>>> import numpy as np
>>> np.set_printoptions(precision=2, suppress=True, linewidth=200)
>>> def tidy(a):
...     return np.round(a, 2) + 0
... 
>>> rng = np.random.default_rng(97039)
>>> M = (rng.random((4, 4)) < 0.3) + np.eye(4)
>>> M /= M.sum(axis=1, keepdims=True)
>>> print(M)
[[0.5  0.   0.   0.5 ]
 [0.25 0.5  0.25 0.  ]
 [0.   0.   1.   0.  ]
 [0.5  0.   0.   0.5 ]]
>>> tidy(np.linalg.eigvals(M).sum().real)
np.float64(2.5)
>>> tidy(np.linalg.det(2 * M)), tidy(np.linalg.det(M))
(np.float64(0.0), np.float64(0.0))
>>> tidy(np.linalg.det(M.T))
np.float64(0.0)
>>> np.einsum("ij,ji->", M, M)
np.float64(2.25)
>>> np.kron(np.eye(2, dtype=int), M)
array([[0.5 , 0.  , 0.  , 0.5 , 0.  , 0.  , 0.  , 0.  ],
       [0.25, 0.5 , 0.25, 0.  , 0.  , 0.  , 0.  , 0.  ],
       [0.  , 0.  , 1.  , 0.  , 0.  , 0.  , 0.  , 0.  ],
       [0.5 , 0.  , 0.  , 0.5 , 0.  , 0.  , 0.  , 0.  ],
       [0.  , 0.  , 0.  , 0.  , 0.5 , 0.  , 0.  , 0.5 ],
       [0.  , 0.  , 0.  , 0.  , 0.25, 0.5 , 0.25, 0.  ],
       [0.  , 0.  , 0.  , 0.  , 0.  , 0.  , 1.  , 0.  ],
       [0.  , 0.  , 0.  , 0.  , 0.5 , 0.  , 0.  , 0.5 ]])
>>> tidy(np.poly(M))
array([ 1. , -2.5,  2. , -0.5,  0. ])
>>> tidy(np.linalg.det(M[::-1]))
np.float64(0.0)
>>> A = np.loadtxt("layer1.csv", delimiter=",")
>>> A
array([[  1.,   0.,   7.],
       [ -7.,   2.,  10.],
       [ -7.,  10.,  12.],
       [ -4.,  16.,   5.],
       [ -4.,  11.,  11.],
       [ -8.,  20.,  17.],
       [ -7.,  21.,  12.],
       [-16.,  19.,  10.],
       [-24.,  12.,  18.],
       [-16.,  10.,  21.],
       [-13.,   4.,  14.],
       [ -8.,   6.,  21.],
       [-14.,  11.,  25.],
       [-17.,   9.,  20.],
       [-23.,  16.,  11.],
       [-16.,   8.,   7.],
       [-10.,   7.,   8.],
       [-19.,   3.,   1.],
       [-10.,  -3.,  10.],
       [-17.,   5.,  11.]])
>>> Ac = A - A.mean(axis=0)
>>> evecs = np.linalg.svd(Ac)[2][:1]
>>> A2 = Ac - Ac @ evecs.T @ evecs
>>> np.linalg.norm(A2, axis=1).round(6).argmax()
np.int64(17)
>>> tidy((Ac @ evecs.T).std(axis=0))
array([7.31])
>>> tidy(np.linalg.norm(A2) / np.linalg.norm(Ac))
np.float64(0.74)
>>> print(tidy(np.diag(evecs.T @ evecs)))
[0.35 0.39 0.26]
